% python3 -q
>>> import numpy as np
>>> np.set_printoptions(suppress=True, linewidth=160)
>>> def tidy(a):
...     return np.round(a, 2) + 0
... 
>>> u = np.array([0, 3, 0])
>>> E = u[np.abs(np.subtract.outer(np.arange(3), np.arange(3)))]
>>> E
array([[0, 3, 0],
       [3, 0, 3],
       [0, 3, 0]])
>>> rank = np.linalg.matrix_rank(E)
>>> rank
np.int64(2)
>>> N = np.linalg.svd(E)[2][rank:].T
>>> tidy(E @ N)
array([[0.],
       [0.],
       [0.]])
>>> np.allclose(E @ N, 0)
True
>>> np.linalg.matrix_rank(E.T @ E), np.linalg.matrix_rank(E @ E.T)
(np.int64(2), np.int64(2))
>>> [int(np.linalg.matrix_rank(np.delete(E, i, axis=0))) for i in range(3)]
[2, 1, 2]
>>> [int(np.linalg.matrix_rank(E[:i])) for i in range(1, len(E) + 1)]
[1, 2, 2]
>>> F = np.loadtxt("block6.csv", delimiter=",")
>>> F
array([[ 1.,  0.,  0., -2.],
       [-1.,  1.,  1., -2.],
       [-1., -2., -1., -1.],
       [ 2.,  2.,  1.,  2.]])
>>> u = np.array([1, -1, -1, 2])
>>> out = F + np.outer(u, np.eye(4)[1])
>>> np.linalg.matrix_rank(out - F)
np.int64(1)
>>> tidy(np.linalg.det(out) / np.linalg.det(F)), tidy(1 + np.linalg.solve(F, u)[1])
(np.float64(1.0), np.float64(1.0))
>>> np.linalg.matrix_rank(np.linalg.inv(out) - np.linalg.inv(F), tol=1e-8)
np.int64(1)
>>> P = np.triu(np.array([[7, 7, 3, 6], [6, 0, 8, 0], [9, 6, 4, 6], [1, 8, 1, 0]]), 1) + np.eye(4)
>>> out = P @ F @ np.linalg.inv(P)
>>> out
array([[    3.,    -8.,    65.,  -415.],
       [   -9.,    48.,  -364.,  2228.],
       [   11.,   -67.,   508., -3103.],
       [    2.,   -12.,    91.,  -556.]])
>>> tidy(np.linalg.det(out))
np.float64(3.0)
>>> tidy(np.poly(out))
array([  1.,  -3.,  12., -13.,   3.])
>>> np.argsort(-np.linalg.norm(out, axis=0).round(6), kind="stable")[:3]
array([3, 2, 1])
>>> [round(float(x), 2) for x in np.linalg.svd(out, compute_uv=False)[:3]]
[3935.0, 3.46, 0.53]
>>> np.linalg.cond(out) > 100
np.True_
>>> tidy(np.linalg.norm(F, 2) / np.linalg.norm(F))
np.float64(0.8)
>>> np.linalg.cond(F) > 100
np.False_
>>> np.linalg.matrix_rank(F, rtol=0.1)
np.int64(3)
>>> tidy(np.abs(np.linalg.svd(F)[2][-1]))
array([0.11, 0.55, 0.83, 0.06])
>>> [round(float(x), 2) for x in np.linalg.svd(F, compute_uv=False)[:3]]
[4.52, 2.92, 1.73]
>>> O, r_ = np.linalg.qr(F)
>>> tidy(abs(r_[0, 0])), tidy(np.linalg.norm(F[:, 0]))
(np.float64(2.65), np.float64(2.65))
>>> feats = np.array([[0.3, 1.2, 0.3, -0.5],
...     [1.1, 0.8, -1.7, -0.1],
...     [0.4, -0.5, -0.2, 0.4]])
>>> feats
array([[ 0.3,  1.2,  0.3, -0.5],
       [ 1.1,  0.8, -1.7, -0.1],
       [ 0.4, -0.5, -0.2,  0.4]])
>>> def softmax(z):
...     e = np.exp(z - z.max(axis=-1, keepdims=True))
...     return e / e.sum(axis=-1, keepdims=True)
... 
>>> tidy(softmax(10 * feats[2]))
array([0.5, 0. , 0. , 0.5])
>>> tidy(softmax(feats[2]))
array([0.34, 0.14, 0.19, 0.34])
>>> tidy(softmax(feats[2] + -2))
array([0.34, 0.14, 0.19, 0.34])
>>> tidy(softmax(feats).sum(axis=1))
array([1., 1., 1.])
>>> S = feats @ feats.T / np.sqrt(4)
>>> tidy(softmax(S)[2] @ feats)
array([ 0.64,  0.34, -0.64,  0.02])
>>> tidy(softmax(S))
array([[0.54, 0.32, 0.15],
       [0.11, 0.8 , 0.09],
       [0.21, 0.37, 0.42]])
>>> softmax(S).round(6).argmax(axis=1)
array([0, 1, 2])
>>> out = feats / np.sqrt((feats ** 2).mean(axis=1, keepdims=True))
>>> np.linalg.matrix_rank(feats - feats.mean(axis=1, keepdims=True))
np.int64(3)
>>> np.linalg.matrix_rank(out) == np.linalg.matrix_rank(feats)
np.True_
>>> tidy(feats - feats.mean(axis=1, keepdims=True))
array([[-0.03,  0.88, -0.03, -0.82],
       [ 1.08,  0.78, -1.72, -0.13],
       [ 0.38, -0.52, -0.23,  0.38]])
>>> tidy(np.linalg.norm(out, axis=1))
array([2., 2., 2.])
>>> tidy(out[1])
array([ 1.01,  0.73, -1.56, -0.09])
>>> out = np.array([[-3, 3], [-3, 5]])
>>> Z = np.kron(out, feats)
>>> tidy(Z)
array([[-0.9, -3.6, -0.9,  1.5,  0.9,  3.6,  0.9, -1.5],
       [-3.3, -2.4,  5.1,  0.3,  3.3,  2.4, -5.1, -0.3],
       [-1.2,  1.5,  0.6, -1.2,  1.2, -1.5, -0.6,  1.2],
       [-0.9, -3.6, -0.9,  1.5,  1.5,  6. ,  1.5, -2.5],
       [-3.3, -2.4,  5.1,  0.3,  5.5,  4. , -8.5, -0.5],
       [-1.2,  1.5,  0.6, -1.2,  2. , -2.5, -1. ,  2. ]])
>>> Z.shape
(6, 8)
>>> np.linalg.matrix_rank(Z)
np.int64(6)
>>> t = np.radians(45)
>>> r_ = np.eye(8)
>>> r_[3, 3] = r_[7, 7] = np.cos(t)
>>> r_[3, 7], r_[7, 3] = -np.sin(t), np.sin(t)
>>> tidy(r_)
array([[ 1.  ,  0.  ,  0.  ,  0.  ,  0.  ,  0.  ,  0.  ,  0.  ],
       [ 0.  ,  1.  ,  0.  ,  0.  ,  0.  ,  0.  ,  0.  ,  0.  ],
       [ 0.  ,  0.  ,  1.  ,  0.  ,  0.  ,  0.  ,  0.  ,  0.  ],
       [ 0.  ,  0.  ,  0.  ,  0.71,  0.  ,  0.  ,  0.  , -0.71],
       [ 0.  ,  0.  ,  0.  ,  0.  ,  1.  ,  0.  ,  0.  ,  0.  ],
       [ 0.  ,  0.  ,  0.  ,  0.  ,  0.  ,  1.  ,  0.  ,  0.  ],
       [ 0.  ,  0.  ,  0.  ,  0.  ,  0.  ,  0.  ,  1.  ,  0.  ],
       [ 0.  ,  0.  ,  0.  ,  0.71,  0.  ,  0.  ,  0.  ,  0.71]])
>>> out = Z @ r_.T
>>> np.allclose(np.linalg.norm(Z, axis=1), np.linalg.norm(out, axis=1))
True
>>> np.allclose(Z @ Z.T, out @ out.T)
True
>>> tidy(np.linalg.svd(Z, compute_uv=False)), tidy(np.linalg.svd(out, compute_uv=False))
(array([15.98, 10.34,  2.95,  1.87,  1.21,  0.35]), array([15.98, 10.34,  2.95,  1.87,  1.21,  0.35]))
>>> M = np.loadtxt("case10.csv", delimiter=",")
>>> M
array([[-13.63,   5.49, -15.13],
       [-14.94,   3.91, -14.86],
       [-14.74,   5.5 , -13.86],
       [-14.26,   3.12, -16.02],
       [-14.43,   5.36, -14.74],
       [-15.27,   4.91, -15.41],
       [-14.99,   6.16, -14.68],
       [-15.88,   3.15, -14.71],
       [-13.52,   4.69, -13.72],
       [-15.24,   5.7 , -13.65],
       [-16.05,   5.09, -15.77],
       [-15.09,   5.83, -15.26],
       [-15.09,   4.67, -14.13],
       [-14.83,   4.67, -13.55],
       [-14.18,   4.05, -15.46],
       [-16.31,   3.42, -14.79],
       [-14.41,   3.17, -14.14],
       [-16.54,   4.06, -13.31],
       [-16.13,   4.09, -14.27],
       [-15.09,   4.43, -17.15],
       [-16.08,   4.91, -13.65],
       [-14.52,   6.57, -15.68],
       [-13.91,   3.4 , -15.59],
       [-13.88,   3.74, -15.92],
       [-15.43,   6.42, -14.23]])
>>> x = np.array([1, 4, 5])
>>> target = M @ x
>>> try:
...     np.linalg.solve(M, target)
... except np.linalg.LinAlgError as e:
...     print("failed:", e)
... 
failed: Last 2 dimensions of the array must be square
>>> tidy(np.linalg.pinv(M) @ M)
array([[1., 0., 0.],
       [0., 1., 0.],
       [0., 0., 1.]])
>>> tidy(np.linalg.lstsq(M, target)[0])
array([1., 4., 5.])
>>> rng = np.random.default_rng(242300)
>>> target = target + 0.05 * rng.normal(size=25)
>>> tidy(target)
array([-67.29, -73.59, -62.11, -81.91, -66.75, -72.71, -63.75, -76.88, -63.22, -60.64, -74.52, -68.06, -67.06, -63.84, -75.3 , -76.48, -72.3 , -66.81, -71.06,
       -83.11, -64.63, -66.55, -78.35, -78.6 , -60.94])
>>> coef, *_ = np.linalg.lstsq(M, target)
>>> tidy(M.T @ (target - M @ coef))
array([0., 0., 0.])
>>> coef.round()
array([1., 4., 5.])
>>> tidy(np.linalg.norm(target - M @ coef))
np.float64(0.29)
>>> [round(float(np.linalg.norm(np.linalg.solve(M.T @ M + lam * np.eye(3), M.T @ target))), 2) for lam in (0, 1, 10, 100)]
[6.49, 6.33, 5.27, 3.46]
